$ python3 -q
>>> import numpy as np
>>> from numpy import linalg as LA
>>> np.set_printoptions(precision=2, suppress=True, linewidth=160, sign=" ")
>>> tidy = lambda a: np.round(a, 2) + 0
>>> feats = np.array([[2, 0, 0, 0, 0],
...     [0, -2, 0, 0, 0],
...     [0, 0, 0, 0, 0],
...     [0, 0, 0, 2, 0],
...     [0, 0, 0, 0, 2]])
>>> left, sig, VT = LA.svd(feats)
>>> vecs = VT[:(sig > 1e-8).sum()]
>>> rng = np.random.default_rng(112)
>>> vec = feats[0] + 5 * feats[2] + rng.integers(2) * np.eye(5)[4]
>>> vec
array([ 2.,  0.,  0.,  0.,  0.])
>>> np.allclose(vecs.T @ vecs @ vec, vec)
True
>>> tidy(LA.norm(vec - vecs.T @ vecs @ vec))
np.float64(0.0)
>>> tidy(LA.pinv(feats))
array([[ 0.5,  0. ,  0. ,  0. ,  0. ],
       [ 0. , -0.5,  0. ,  0. ,  0. ],
       [ 0. ,  0. ,  0. ,  0. ,  0. ],
       [ 0. ,  0. ,  0. ,  0.5,  0. ],
       [ 0. ,  0. ,  0. ,  0. ,  0.5]])
>>> tidy(LA.norm(feats, axis=0))
array([ 2.,  2.,  0.,  2.,  2.])
>>> tidy(LA.svd(feats, compute_uv=False))
array([ 2.,  2.,  2.,  2.,  0.])
>>> feats.T @ feats
array([[ 4,  0,  0,  0,  0],
       [ 0,  4,  0,  0,  0],
       [ 0,  0,  0,  0,  0],
       [ 0,  0,  0,  4,  0],
       [ 0,  0,  0,  0,  4]])
>>> feats @ feats.T
array([[ 4,  0,  0,  0,  0],
       [ 0,  4,  0,  0,  0],
       [ 0,  0,  0,  0,  0],
       [ 0,  0,  0,  4,  0],
       [ 0,  0,  0,  0,  4]])
>>> feats @ feats
array([[ 4,  0,  0,  0,  0],
       [ 0,  4,  0,  0,  0],
       [ 0,  0,  0,  0,  0],
       [ 0,  0,  0,  4,  0],
       [ 0,  0,  0,  0,  4]])
>>> try:
...     LA.inv(feats)
... except LA.LinAlgError as e:
...     print(e)
... 
Singular matrix
>>> np.prod(np.diag(feats)), tidy(LA.det(feats))
(np.int64(0), np.float64(0.0))
>>> [int(LA.matrix_rank(LA.matrix_power(feats, p))) for p in range(1, 6)]
[4, 4, 4, 4, 4]
